In [1]: import numpy as np

In [2]: import numpy.linalg as la

In [3]: np.set_printoptions(suppress=True, linewidth=120)

In [4]: mat = np.loadtxt("test9.csv", delimiter=",")

In [5]: print(mat)
[[ 1.  4.  0.  0.  0.  0.  0.  0.]
 [ 4. -2.  4.  0.  0.  0.  0.  0.]
 [ 0.  4.  1.  4.  0.  0.  0.  0.]
 [ 0.  0.  4.  1.  4.  0.  0.  0.]
 [ 0.  0.  0.  4. -2.  4.  0.  0.]
 [ 0.  0.  0.  0.  4.  0.  4.  0.]
 [ 0.  0.  0.  0.  0.  4.  0.  4.]
 [ 0.  0.  0.  0.  0.  0.  4.  1.]]

In [6]: print(round(la.norm(mat), 3))
15.362

In [7]: print(np.abs(mat).max())
4.0

In [8]: print(mat.sum(axis=1))
[5. 6. 9. 9. 6. 8. 8. 5.]

In [9]: print(np.unravel_index(np.abs(mat).argmax(), mat.shape))
(np.int64(0), np.int64(1))

In [10]: print(mat.mean(axis=0))
[0.625 0.75  1.125 1.125 0.75  1.    1.    0.625]

In [11]: print(mat - mat[0])
[[ 0.  0.  0.  0.  0.  0.  0.  0.]
 [ 3. -6.  4.  0.  0.  0.  0.  0.]
 [-1.  0.  1.  4.  0.  0.  0.  0.]
 [-1. -4.  4.  1.  4.  0.  0.  0.]
 [-1. -4.  0.  4. -2.  4.  0.  0.]
 [-1. -4.  0.  0.  4.  0.  4.  0.]
 [-1. -4.  0.  0.  0.  4.  0.  4.]
 [-1. -4.  0.  0.  0.  0.  4.  1.]]

In [12]: print(mat.shape)
(8, 8)

In [13]: O, V = la.qr(mat[:, :3])[0], la.qr(mat[:, 3:])[0]

In [14]: s = la.svd(O.T @ V, compute_uv=False)

In [15]: print(np.round(np.degrees(np.arccos(s.clip(0, 1))), 3))
[21.876 58.471 90.   ]

In [16]: other = mat / np.sqrt((mat ** 2).mean(axis=1, keepdims=True))

In [17]: print(mat - mat.mean(axis=1, keepdims=True))
[[ 0.375  3.375 -0.625 -0.625 -0.625 -0.625 -0.625 -0.625]
 [ 3.25  -2.75   3.25  -0.75  -0.75  -0.75  -0.75  -0.75 ]
 [-1.125  2.875 -0.125  2.875 -1.125 -1.125 -1.125 -1.125]
 [-1.125 -1.125  2.875 -0.125  2.875 -1.125 -1.125 -1.125]
 [-0.75  -0.75  -0.75   3.25  -2.75   3.25  -0.75  -0.75 ]
 [-1.    -1.    -1.    -1.     3.    -1.     3.    -1.   ]
 [-1.    -1.    -1.    -1.    -1.     3.    -1.     3.   ]
 [-0.625 -0.625 -0.625 -0.625 -0.625 -0.625  3.375  0.375]]

In [18]: print(la.matrix_rank(other) == la.matrix_rank(mat))
True

In [19]: print(np.round(la.norm(other, axis=1), 3))
[2.828 2.828 2.828 2.828 2.828 2.828 2.828 2.828]

In [20]: K = np.load("layer5.npy")

In [21]: print(K.round(3))
[[0.5   0.    0.    0.5   0.    0.    0.   ]
 [0.    0.5   0.    0.    0.    0.5   0.   ]
 [0.    0.    1.    0.    0.    0.    0.   ]
 [0.333 0.    0.    0.333 0.333 0.    0.   ]
 [0.25  0.25  0.    0.    0.25  0.25  0.   ]
 [0.2   0.    0.    0.2   0.    0.4   0.2  ]
 [0.    0.25  0.25  0.25  0.    0.    0.25 ]]

In [22]: # rows sum to 1

In [23]: other = K / la.norm(K, axis=1, keepdims=True)

In [24]: C2 = other @ other.T

In [25]: print(C2[2])
[0.  0.  1.  0.  0.  0.  0.5]

In [26]: print(np.argwhere(np.triu(np.abs(C2) > 0.95, 1)))
[]

In [27]: print((np.abs(C2) > 0.9).astype(int))
[[1 0 0 0 0 0 0]
 [0 1 0 0 0 0 0]
 [0 0 1 0 0 0 0]
 [0 0 0 1 0 0 0]
 [0 0 0 0 1 0 0]
 [0 0 0 0 0 1 0]
 [0 0 0 0 0 0 1]]

In [28]: print(np.round(la.norm(other, axis=1), 3))
[1. 1. 1. 1. 1. 1. 1.]

In [29]: print(C2.round(3))
[[1.    0.    0.    0.816 0.354 0.535 0.354]
 [0.    1.    0.    0.    0.707 0.535 0.354]
 [0.    0.    1.    0.    0.    0.    0.5  ]
 [0.816 0.    0.    1.    0.577 0.436 0.289]
 [0.354 0.707 0.    0.577 1.    0.567 0.25 ]
 [0.535 0.535 0.    0.436 0.567 1.    0.378]
 [0.354 0.354 0.5   0.289 0.25  0.378 1.   ]]
